% ipython --no-banner

In [1]: import numpy as np

In [2]: np.set_printoptions(precision=2, suppress=True, linewidth=100, legacy="1.25")

In [3]: rnd = lambda a: np.round(a, 2) + 0

In [4]: W0 = np.load("sample4.npy")

In [5]: W0
Out[5]: 
array([[  4,  -2,  -4],
       [  6,  -2,  -7],
       [  1,  -7,  -4],
       [  5,  -9,  -8],
       [  1,  -9, -11],
       [ -1, -11, -11],
       [ -5, -13, -16],
       [ -3, -15, -12],
       [  1, -14, -15],
       [ -2, -17, -18],
       [ -4, -16, -15]])

In [6]: x0 = np.array([0, 9, 2])

In [7]: target = W0 @ x0

In [8]: rnd(np.linalg.solve(W0.T @ W0, W0.T @ target))
Out[8]: array([0., 9., 2.])

In [9]: rng = np.random.default_rng(120)

In [10]: target = target + 0.05 * rng.normal(size=11)

In [11]: rnd(target)
Out[11]: 
array([ -26.03,  -31.95,  -71.  ,  -97.04, -102.91, -121.05, -149.02, -158.93, -156.04, -188.99,
       -174.03])

In [12]: c, *_ = np.linalg.lstsq(W0, target)

In [13]: c.round()
Out[13]: array([0., 9., 2.])

In [14]: rnd(W0.T @ (target - W0 @ c))
Out[14]: array([0., 0., 0.])

In [15]: Xc = (W0 - W0.mean(axis=0)) / W0.std(axis=0)

In [16]: rnd(Xc.std(axis=0))
Out[16]: array([1., 1., 1.])

In [17]: c = np.linalg.lstsq(np.delete(Xc, 1, axis=1), Xc[:, 1])[0]

In [18]: rnd(c)
Out[18]: array([0.36, 0.62])

In [19]: rnd(1 - np.var(Xc[:, 1] - np.delete(Xc, 1, axis=1) @ c))
Out[19]: 0.84

In [20]: M = np.loadtxt("x.csv", delimiter=",")

In [21]: M
Out[21]: 
array([[  4.,   0.,   3.],
       [ -2., -18.,   0.],
       [  6.,  -8.,   7.]])

In [22]: D = np.linalg.norm(W0[:, None] - W0[None], axis=-1)

In [23]: rnd(D[6])
Out[23]: array([18.6 , 17.97, 14.7 , 13.42,  8.77,  6.71,  0.  ,  4.9 ,  6.16,  5.39,  3.32])

In [24]: rnd(np.linalg.norm(W0 - W0.mean(axis=0), axis=1))
Out[24]: array([11.59, 10.97,  7.84,  5.78,  1.63,  1.38,  7.7 ,  5.69,  5.39,  9.85,  8.06])

In [25]: np.flatnonzero(D[6] < D.mean() / 2)
Out[25]: array([ 6, 10])

In [26]: rnd(D[:5, :5])
Out[26]: 
array([[ 0.  ,  3.61,  5.83,  8.12, 10.34],
       [ 3.61,  0.  ,  7.68,  7.14,  9.49],
       [ 5.83,  7.68,  0.  ,  6.  ,  7.28],
       [ 8.12,  7.14,  6.  ,  0.  ,  5.  ],
       [10.34,  9.49,  7.28,  5.  ,  0.  ]])

In [27]: idx = rng.permutation(3)

In [28]: idx
Out[28]: array([0, 1, 2])

In [29]: other = M[idx][:, idx]

In [30]: rnd(np.linalg.det(other)), rnd(np.linalg.det(M[idx]))
Out[30]: (-132.0, -132.0)

In [31]: x0 = np.array([3, 2, 1])

In [32]: target = M @ x0

In [33]: target
Out[33]: array([ 15., -42.,   9.])

In [34]: rnd(np.linalg.solve(M, M[:, 0]))
Out[34]: array([1., 0., 0.])

In [35]: rnd(np.linalg.solve(M, target))
Out[35]: array([3., 2., 1.])

In [36]: rnd(np.linalg.solve(M.T, M[2]))
Out[36]: array([0., 0., 1.])

In [37]: P = np.triu(np.array([[0, 0, -2], [-2, -3, 1], [-2, 3, -2]]), 1) + np.eye(3)

In [38]: other = P @ M @ np.linalg.inv(P)

In [39]: rnd(np.poly(other))
Out[39]: array([   1.,    7., -188.,  132.])

In [40]: P @ M - M @ P
Out[40]: 
array([[-12.,  16.,  -6.],
       [  6.,  -8.,  21.],
       [  0.,   0.,  20.]])

In [41]: np.trace(other), np.trace(M)
Out[41]: (-7.0, -7.0)

In [42]: np.linalg.matrix_rank(other)
Out[42]: 3

In [43]: np.einsum("ii->", M)
Out[43]: -7.0

In [44]: rnd(np.linalg.det(2 * M)), rnd(np.linalg.det(M))
Out[44]: (-1056.0, -132.0)

In [45]: np.einsum("ij,ji->", M, M)
Out[45]: 425.0

In [46]: rnd(np.linalg.eigvals(M).sum().real)
Out[46]: -7.0

In [47]: X = np.load("arr.npy")

In [48]: X
Out[48]: 
array([[12,  9, -1],
       [ 9, 18,  7],
       [-1,  7, 10]])

In [49]: w, evecs = np.linalg.eigh(X)

In [50]: rnd(evecs.T @ X @ evecs)
Out[50]: 
array([[ 2.  ,  0.  ,  0.  ],
       [ 0.  , 11.79,  0.  ],
       [ 0.  ,  0.  , 26.21]])

In [51]: np.unique(w.round(6) + 0, return_counts=True)[1]
Out[51]: array([1, 1, 1])

In [52]: rnd(w)
Out[52]: array([ 2.  , 11.79, 26.21])

In [53]: (w > 1e-8).sum(), (w < -1e-8).sum()
Out[53]: (3, 0)

In [54]: rnd(np.abs(evecs[:, -1]))
Out[54]: array([0.49, 0.81, 0.32])

In [55]: rnd(np.linalg.eigvalsh(X @ X))
Out[55]: array([  4.  , 138.98, 687.02])

In [56]: rnd(evecs.T @ evecs)
Out[56]: 
array([[1., 0., 0.],
       [0., 1., 0.],
       [0., 0., 1.]])

In [57]: other = np.array([[-1, 2, 2], [-2, 0, 2]])

In [58]: W2 = np.kron(other, X)

In [59]: W2
Out[59]: 
array([[-12,  -9,   1,  24,  18,  -2,  24,  18,  -2],
       [ -9, -18,  -7,  18,  36,  14,  18,  36,  14],
       [  1,  -7, -10,  -2,  14,  20,  -2,  14,  20],
       [-24, -18,   2,   0,   0,   0,  24,  18,  -2],
       [-18, -36, -14,   0,   0,   0,  18,  36,  14],
       [  2, -14, -20,   0,   0,   0,  -2,  14,  20]])

In [60]: rnd(np.linalg.norm(W2, 2)), rnd(np.linalg.norm(other, 2) * np.linalg.norm(X, 2))
Out[60]: (99.88, 99.88)

In [61]: np.linalg.matrix_rank(W2)
Out[61]: 6

In [62]: other = X[0, 0] * X[1:] - np.outer(X[1:, 0], X[0])

In [63]: other
Out[63]: 
array([[  0, 135,  93],
       [  0,  93, 119]])

In [64]: np.linalg.matrix_rank(other), np.linalg.matrix_rank(X)
Out[64]: (2, 3)

In [65]: rnd(X[:, 0] / X[0, 0])
Out[65]: array([ 1.  ,  0.75, -0.08])

In [66]: u, v = other[0], other[1]

In [67]: u @ v
Out[67]: 23622

In [68]: pr = (u @ v) / (u @ u) * u

In [69]: rnd(np.linalg.norm(u + v) ** 2 + np.linalg.norm(u - v) ** 2)
Out[69]: 99368.0

In [70]: np.outer(u, v)
Out[70]: 
array([[    0,     0,     0],
       [    0, 12555, 16065],
       [    0,  8649, 11067]])

In [71]: np.linalg.matrix_rank(np.outer(u, v))
Out[71]: 1

In [72]: C2 = X.T @ X

In [73]: (X @ X.T).shape
Out[73]: (3, 3)

In [74]: rnd(np.linalg.svd(X, compute_uv=False) ** 2)
Out[74]: array([687.02, 138.98,   4.  ])

In [75]: E = np.loadtxt("dump.csv", delimiter=",")

In [76]: E
Out[76]: 
array([[ 1.2 , -0.1 ,  2.  ],
       [ 1.3 ,  0.6 , -0.4 ],
       [ 0.34,  1.76, -1.1 ],
       [-0.9 ,  0.9 , -0.9 ],
       [ 0.  ,  1.1 , -0.3 ]])

In [77]: u = np.array([-2, 2])

In [78]: rnd(np.polyval(u, E[2]))
Out[78]: array([ 1.32, -1.52,  4.2 ])

In [79]: rnd(np.cross(E[2, :3], E[1, :3]))
Out[79]: array([-0.04, -1.29, -2.08])

In [80]: data = np.load("w.npy")

In [81]: data
Out[81]: 
array([[ 1., -2.,  0.],
       [-2.,  1., -2.],
       [ 0., -2.,  0.]])

In [82]: # symmetric

In [83]: u, v = data[2], data[1]

In [84]: u @ u
Out[84]: 4.0

In [85]: pr = (u @ v) / (u @ u) * u

In [86]: np.linalg.matrix_rank(np.outer(u, v))
Out[86]: 1

In [87]: v - pr
Out[87]: array([-2.,  0., -2.])

In [88]: pr
Out[88]: array([-0.,  1., -0.])

In [89]: rnd(np.linalg.norm(u + v) ** 2 + np.linalg.norm(u - v) ** 2)
Out[89]: 26.0

In [90]: F = np.loadtxt("mat.csv", delimiter=",")

In [91]: F
Out[91]: 
array([[ 8., -4.,  0.],
       [ 6., -3.,  0.],
       [ 2., -1.,  0.],
       [ 6., -3.,  0.]])

In [92]: np.linalg.cond(F) > 100
Out[92]: True

In [93]: [round(float(x), 2) for x in np.linalg.svd(F, compute_uv=False)[:3]]
Out[93]: [13.23, 0.0, 0.0]

In [94]: A = np.load("case17.npy")

In [95]: A
Out[95]: 
array([[1, 0, 0],
       [3, 1, 0],
       [3, 1, 1]])

In [96]: # column 0 dominates

In [97]: q, evecs = np.linalg.qr(A[:, :1])[0], np.linalg.qr(A[:, 1:])[0]

In [98]: sv = np.linalg.svd(q.T @ evecs, compute_uv=False)

In [99]: (sv > 0.9).sum()
Out[99]: 1

In [100]: arr = np.load("m.npy")

In [101]: rnd(arr)
Out[101]: 
array([[-4.05,  2.37,  1.39,  1.01],
       [-1.62, -3.73, -0.45,  2.88],
       [-2.43, -1.25, -2.47, -3.38],
       [ 0.27,  1.98, -4.09,  2.07]])

In [102]: other = np.array([[4, 1], [0, 3]])

In [103]: W2 = np.kron(other, arr)

In [104]: W2.shape
Out[104]: (8, 8)

In [105]: rnd(np.linalg.norm(W2, 2)), rnd(np.linalg.norm(other, 2) * np.linalg.norm(arr, 2))
Out[105]: (21.21, 21.21)

In [106]: idx = rng.permutation(4)

In [107]: idx
Out[107]: array([0, 1, 2, 3])

In [108]: other = arr[idx][:, idx]

In [109]: rnd(np.linalg.det(other)), rnd(np.linalg.det(arr[idx]))
Out[109]: (-625.0, -625.0)

In [110]: rnd(np.sort(np.abs(np.linalg.eigvals(other))))
Out[110]: array([5., 5., 5., 5.])

In [111]: rnd(np.diag(other))
Out[111]: array([-4.05, -3.73, -2.47,  2.07])

In [112]: rnd(arr[:, 2] @ arr[:, 0])
Out[112]: 0.0

In [113]: rnd(arr.T @ arr)
Out[113]: 
array([[25.,  0.,  0.,  0.],
       [ 0., 25.,  0.,  0.],
       [ 0.,  0., 25.,  0.],
       [ 0.,  0.,  0., 25.]])

In [114]: rnd(np.linalg.pinv(arr))
Out[114]: 
array([[-0.16, -0.06, -0.1 ,  0.01],
       [ 0.09, -0.15, -0.05,  0.08],
       [ 0.06, -0.02, -0.1 , -0.16],
       [ 0.04,  0.12, -0.14,  0.08]])

In [115]: rnd(np.linalg.svd(arr, compute_uv=False))
Out[115]: array([5., 5., 5., 5.])

In [116]: rnd(arr @ arr.T)
Out[116]: 
array([[25.,  0.,  0.,  0.],
       [ 0., 25.,  0.,  0.],
       [ 0.,  0., 25.,  0.],
       [ 0.,  0.,  0., 25.]])

In [117]: rnd(np.linalg.norm(arr, axis=0))
Out[117]: array([5., 5., 5., 5.])
